>>> import numpy as np
>>> np.set_printoptions(precision=2, suppress=True, linewidth=160, sign=" ")
>>> def tidy(a):
...     return np.round(a, 2) + 0
... 
>>> X = np.load("m.npy")
>>> X
array([[  2,   3,   4,   5,   6,   7,   8,   9,  10,  11,  12,  13,  14,  15,  16,  17],
       [ 18,  19,  20,  21,  22,  23,  24,  25,  26,  27,  28,  29,  30,  31,  32,  33],
       [ 34,  35,  36,  37,  38,  39,  40,  41,  42,  43,  44,  45,  46,  47,  48,  49],
       [ 50,  51,  52,  53,  54,  55,  56,  57,  58,  59,  60,  61,  62,  63,  64,  65],
       [ 66,  67,  68,  69,  70,  71,  72,  73,  74,  75,  76,  77,  78,  79,  80,  81]])
>>> X.sum(axis=0)
array([ 170,  175,  180,  185,  190,  195,  200,  205,  210,  215,  220,  225,  230,  235,  240,  245])
>>> X - X[0]
array([[  0,   0,   0,   0,   0,   0,   0,   0,   0,   0,   0,   0,   0,   0,   0,   0],
       [ 16,  16,  16,  16,  16,  16,  16,  16,  16,  16,  16,  16,  16,  16,  16,  16],
       [ 32,  32,  32,  32,  32,  32,  32,  32,  32,  32,  32,  32,  32,  32,  32,  32],
       [ 48,  48,  48,  48,  48,  48,  48,  48,  48,  48,  48,  48,  48,  48,  48,  48],
       [ 64,  64,  64,  64,  64,  64,  64,  64,  64,  64,  64,  64,  64,  64,  64,  64]])
>>> left, sigma, vt = np.linalg.svd(X)
>>> np.argmax(sigma[:-1] / (sigma[1:] + 1e-6)) + 1
np.int64(2)
>>> A2 = left[:, :2] @ np.diag(sigma[:2]) @ vt[:2]
>>> tidy(np.linalg.norm(X - A2) / np.linalg.norm(X))
np.float64(0.0)
>>> E = np.load("case3.npy")
>>> print(E)
[[ 1.  3.  0.  0.  0.  1.  0.  0.  0.  0.  0.]
 [ 2.  2.  0.  1.  3.  2.  2.  3.  0.  0.  0.]
 [ 2.  1.  2.  0.  3.  1.  3.  3.  0.  0.  0.]
 [ 1.  3.  0.  2.  0.  1.  2.  2.  0.  0.  0.]
 [ 1.  2.  3.  0.  0.  3.  0.  3.  0.  0.  0.]
 [ 3.  1.  3.  0.  1.  2.  1.  2.  0.  0.  0.]
 [ 3.  2.  3.  0.  1.  2.  1.  0.  0.  0.  0.]
 [ 1.  2.  3.  1.  1.  1.  1.  2.  0.  0.  0.]
 [ 0.  0.  0.  0.  0.  0.  0.  0. -2.  0. -1.]
 [ 0.  0.  0.  0.  0.  0.  0.  0. -1. -2. -1.]
 [ 0.  0.  0.  0.  0.  0.  0.  0.  1.  2. -1.]]
>>> # 2 groups of indices that never mix
>>> np.linalg.norm(E, axis=1).argmax()
np.int64(2)
>>> print(tidy(np.linalg.norm(E, "nuc")))
35.94
>>> tidy(np.linalg.norm(E, 1)), tidy(np.linalg.norm(E, np.inf))
(np.float64(16.0), np.float64(15.0))
>>> tidy(np.linalg.norm(E, axis=0))
array([ 5.48,  6.  ,  6.32,  2.45,  4.58,  5.  ,  4.47,  6.24,  2.45,  2.83,  1.73])
>>> tidy(np.linalg.norm(E) ** 2 / np.linalg.norm(E, 2) ** 2)
np.float64(1.43)
>>> tidy(np.linalg.norm(E[0], 1)), tidy(np.linalg.norm(E[0], np.inf))
(np.float64(5.0), np.float64(3.0))
>>> theta = np.radians(169)
>>> R = np.eye(11)
>>> R[5, 5] = R[2, 2] = np.cos(theta)
>>> R[5, 2], R[2, 5] = -np.sin(theta), np.sin(theta)
>>> tidy(R)
array([[ 1.  ,  0.  ,  0.  ,  0.  ,  0.  ,  0.  ,  0.  ,  0.  ,  0.  ,  0.  ,  0.  ],
       [ 0.  ,  1.  ,  0.  ,  0.  ,  0.  ,  0.  ,  0.  ,  0.  ,  0.  ,  0.  ,  0.  ],
       [ 0.  ,  0.  , -0.98,  0.  ,  0.  ,  0.19,  0.  ,  0.  ,  0.  ,  0.  ,  0.  ],
       [ 0.  ,  0.  ,  0.  ,  1.  ,  0.  ,  0.  ,  0.  ,  0.  ,  0.  ,  0.  ,  0.  ],
       [ 0.  ,  0.  ,  0.  ,  0.  ,  1.  ,  0.  ,  0.  ,  0.  ,  0.  ,  0.  ,  0.  ],
       [ 0.  ,  0.  , -0.19,  0.  ,  0.  , -0.98,  0.  ,  0.  ,  0.  ,  0.  ,  0.  ],
       [ 0.  ,  0.  ,  0.  ,  0.  ,  0.  ,  0.  ,  1.  ,  0.  ,  0.  ,  0.  ,  0.  ],
       [ 0.  ,  0.  ,  0.  ,  0.  ,  0.  ,  0.  ,  0.  ,  1.  ,  0.  ,  0.  ,  0.  ],
       [ 0.  ,  0.  ,  0.  ,  0.  ,  0.  ,  0.  ,  0.  ,  0.  ,  1.  ,  0.  ,  0.  ],
       [ 0.  ,  0.  ,  0.  ,  0.  ,  0.  ,  0.  ,  0.  ,  0.  ,  0.  ,  1.  ,  0.  ],
       [ 0.  ,  0.  ,  0.  ,  0.  ,  0.  ,  0.  ,  0.  ,  0.  ,  0.  ,  0.  ,  1.  ]])
>>> A2 = E @ R.T
>>> tidy(np.abs(A2 - E).max(axis=0))
array([ 0.  ,  0.  ,  5.75,  0.  ,  0.  ,  6.52,  0.  ,  0.  ,  0.  ,  0.  ,  0.  ])
>>> tidy(np.linalg.svd(E, compute_uv=False)), tidy(np.linalg.svd(A2, compute_uv=False))
(array([ 12.77,   4.62,   4.03,   3.36,   2.99,   2.1 ,   2.1 ,   1.36,   1.13,   0.93,   0.56]), array([ 12.77,   4.62,   4.03,   3.36,   2.99,   2.1 ,   2.1 ,   1.36,   1.13,   0.93,   0.56]))
>>> print(tidy(A2))
[[ 1.    3.    0.19  0.    0.   -0.98  0.    0.    0.    0.    0.  ]
 [ 2.    2.    0.38  1.    3.   -1.96  2.    3.    0.    0.    0.  ]
 [ 2.    1.   -1.77  0.    3.   -1.36  3.    3.    0.    0.    0.  ]
 [ 1.    3.    0.19  2.    0.   -0.98  2.    2.    0.    0.    0.  ]
 [ 1.    2.   -2.37  0.    0.   -3.52  0.    3.    0.    0.    0.  ]
 [ 3.    1.   -2.56  0.    1.   -2.54  1.    2.    0.    0.    0.  ]
 [ 3.    2.   -2.56  0.    1.   -2.54  1.    0.    0.    0.    0.  ]
 [ 1.    2.   -2.75  1.    1.   -1.55  1.    2.    0.    0.    0.  ]
 [ 0.    0.    0.    0.    0.    0.    0.    0.   -2.    0.   -1.  ]
 [ 0.    0.    0.    0.    0.    0.    0.    0.   -1.   -2.   -1.  ]
 [ 0.    0.    0.    0.    0.    0.    0.    0.    1.    2.   -1.  ]]
>>> W = np.array([[-2, -1],
...     [3, -1],
...     [1, 0],
...     [-3, -1],
...     [-2, 0],
...     [0, -3],
...     [2, 3],
...     [-2, 3],
...     [1, -1],
...     [2, -3],
...     [1, -2]])
>>> beta = np.array([1, -4])
>>> H = np.maximum(A2 @ W + beta, 0)
>>> print(tidy((H > 0).mean(axis=0)))
[ 0.27  0.73]
>>> Z = np.array([[1, 9, -8], [-2, 7, 7]])
>>> (H @ Z).round(6).argmax(axis=1)
array([ 1,  1,  1,  1,  1,  1,  1,  1,  0,  1,  1])
>>> W @ Z
array([[  0, -25,   9],
       [  5,  20, -31],
       [  1,   9,  -8],
       [ -1, -34,  17],
       [ -2, -18,  16],
       [  6, -21, -21],
       [ -4,  39,   5],
       [ -8,   3,  37],
       [  3,   2, -15],
       [  8,  -3, -37],
       [  5,  -5, -22]])
>>> rng = np.random.default_rng(358)
>>> z = rng.permutation(11)
>>> A2 = E[:, z] * rng.choice([-1, 1], 11)
>>> A2
array([[-0., -0., -0., -0.,  1.,  1.,  0.,  0., -0., -3.,  0.],
       [-0., -0., -2., -3.,  2.,  2.,  1.,  3., -0., -2.,  0.],
       [-2., -0., -3., -3.,  2.,  1.,  0.,  3., -0., -1.,  0.],
       [-0., -0., -2., -2.,  1.,  1.,  2.,  0., -0., -3.,  0.],
       [-3., -0., -0., -3.,  1.,  3.,  0.,  0., -0., -2.,  0.],
       [-3., -0., -1., -2.,  3.,  2.,  0.,  1., -0., -1.,  0.],
       [-3., -0., -1., -0.,  3.,  2.,  0.,  1., -0., -2.,  0.],
       [-3., -0., -1., -2.,  1.,  1.,  1.,  1., -0., -2.,  0.],
       [-0., -0., -0., -0.,  0.,  0.,  0.,  0.,  2., -0., -1.],
       [-0.,  2., -0., -0.,  0.,  0.,  0.,  0.,  1., -0., -1.],
       [-0., -2., -0., -0.,  0.,  0.,  0.,  0., -1., -0., -1.]])
>>> left, _, vt = np.linalg.svd(E.T @ A2)
>>> z
array([  2,   9,   6,   7,   0,   5,   3,   4,   8,   1,  10])
>>> print(tidy(np.linalg.lstsq(E, A2)[0]))
[[ 0.  0.  0.  0.  1.  0.  0.  0.  0.  0.  0.]
 [ 0.  0.  0.  0.  0.  0.  0.  0.  0. -1.  0.]
 [-1.  0.  0.  0.  0.  0.  0.  0.  0.  0.  0.]
 [ 0.  0.  0.  0.  0.  0.  1.  0.  0.  0.  0.]
 [ 0.  0.  0.  0.  0.  0.  0.  1.  0.  0.  0.]
 [ 0.  0.  0.  0.  0.  1.  0.  0.  0.  0.  0.]
 [ 0.  0. -1.  0.  0.  0.  0.  0.  0.  0.  0.]
 [ 0.  0.  0. -1.  0.  0.  0.  0.  0.  0.  0.]
 [ 0.  0.  0.  0.  0.  0.  0.  0. -1.  0.  0.]
 [ 0. -1.  0.  0.  0.  0.  0.  0.  0.  0.  0.]
 [ 0.  0.  0.  0.  0.  0.  0.  0.  0.  0.  1.]]
